$ python -q
>>> import numpy as np
>>> np.set_printoptions(precision=2, suppress=True, linewidth=140)
>>> arr = np.loadtxt("run10.csv", delimiter=",")
>>> print(arr)
[[ 3.34  0.02  0.01  1.14 -3.37  1.1   2.24  0.01 -3.34 -0.04  2.21]
 [ 2.58 -0.01 -0.04  0.87 -2.6   0.86  1.75  0.03 -2.57  0.01  1.73]
 [ 2.76  0.03 -0.05  0.92 -2.8   0.95  1.86  0.02 -2.77 -0.02  1.87]
 [ 1.89  0.01  0.01  0.64 -1.92  0.61  1.29 -0.02 -1.91 -0.03  1.25]
 [-6.02  0.01  0.02 -1.99  6.01 -2.   -4.03  0.    6.02  0.03 -3.99]
 [-0.2   0.01 -0.02 -0.1   0.24 -0.08 -0.12  0.03  0.23  0.02 -0.12]
 [ 1.86  0.    0.01  0.66 -1.86  0.64  1.22  0.02 -1.87 -0.03  1.25]
 [-1.9  -0.02  0.   -0.61  1.85 -0.6  -1.19  0.    1.85  0.   -1.25]
 [-3.71 -0.01  0.   -1.22  3.69 -1.22 -2.47 -0.02  3.72 -0.02 -2.46]
 [-2.23  0.01 -0.03 -0.81  2.25 -0.78 -1.52 -0.02  2.26  0.   -1.51]
 [ 1.1   0.02  0.02  0.34 -1.13  0.4   0.76  0.03 -1.12  0.    0.74]
 [ 5.45  0.    0.02  1.84 -5.44  1.82  3.62  0.01 -5.49  0.    3.66]
 [ 3.14  0.   -0.05  1.07 -3.12  1.03  2.1   0.01 -3.12 -0.02  2.05]
 [-4.13  0.02 -0.02 -1.37  4.11 -1.4  -2.76 -0.01  4.14  0.01 -2.75]
 [-4.62  0.02 -0.02 -1.5   4.6  -1.55 -3.1   0.01  4.53  0.01 -3.07]
 [-0.54 -0.02  0.   -0.17  0.48 -0.19 -0.34 -0.01  0.51  0.   -0.32]
 [-4.55  0.    0.   -1.55  4.55 -1.53 -3.02  0.01  4.54 -0.02 -2.99]
 [ 0.12  0.02  0.    0.03 -0.17  0.01  0.09  0.01 -0.14  0.01  0.1 ]
 [-2.45  0.03 -0.01 -0.81  2.43 -0.83 -1.64  0.03  2.45  0.   -1.62]
 [-3.7   0.01  0.   -1.22  3.71 -1.23 -2.47  0.02  3.66  0.02 -2.49]
 [-3.95  0.01 -0.01 -1.32  3.96 -1.27 -2.65  0.    3.96 -0.01 -2.62]
 [ 5.49 -0.02 -0.01  1.83 -5.49  1.81  3.68  0.03 -5.49 -0.02  3.65]
 [-5.73  0.03 -0.02 -1.89  5.77 -1.93 -3.79  0.01  5.7   0.01 -3.83]]
>>> Xs = arr - arr.mean(axis=1)
Traceback (most recent call last):
  File "<python-input-4>", line 1, in <module>
    Xs = arr - arr.mean(axis=1)
         ~~~~^~~~~~~~~~~~~~~~~~
ValueError: operands could not be broadcast together with shapes (23,11) (23,) 
>>> Xs = arr - arr.mean(axis=0)
>>> Uu, sigma, VT = np.linalg.svd(Xs, full_matrices=False)
>>> np.round(sigma ** 2 / (sigma ** 2).sum(), 2) + 0
array([1., 0., 0., 0., 0., 0., 0., 0., 0., 0., 0.])
>>> print((np.sign(Uu[:, 0]) == np.sign(Uu[0, 0])).astype(int))
[1 1 1 1 0 1 1 0 0 0 1 1 1 0 0 1 0 1 0 0 0 1 0]
>>> np.linalg.matrix_rank(Xs)
np.int64(11)
>>> print(np.searchsorted(np.cumsum(sigma ** 2) / (sigma ** 2).sum(), 0.9) + 1)
1
>>> np.abs(Uu[:, 0]).argmax()
np.int64(21)
>>> print(np.abs(VT[-1]))
[0.11 0.51 0.01 0.12 0.23 0.08 0.22 0.66 0.04 0.31 0.25]
>>> np.round((sigma ** 2).sum() ** 2 / (sigma ** 4).sum(), 2)
np.float64(1.0)
>>> print(sigma)
[33.84  0.13  0.11  0.11  0.1   0.09  0.08  0.07  0.06  0.06  0.04]
>>> np.round(VT[0] * np.sign(VT[0, np.abs(VT[0]).argmax()]), 2) + 0
array([-0.49,  0.  ,  0.  , -0.16,  0.49, -0.16, -0.33,  0.  ,  0.49,  0.  , -0.33])
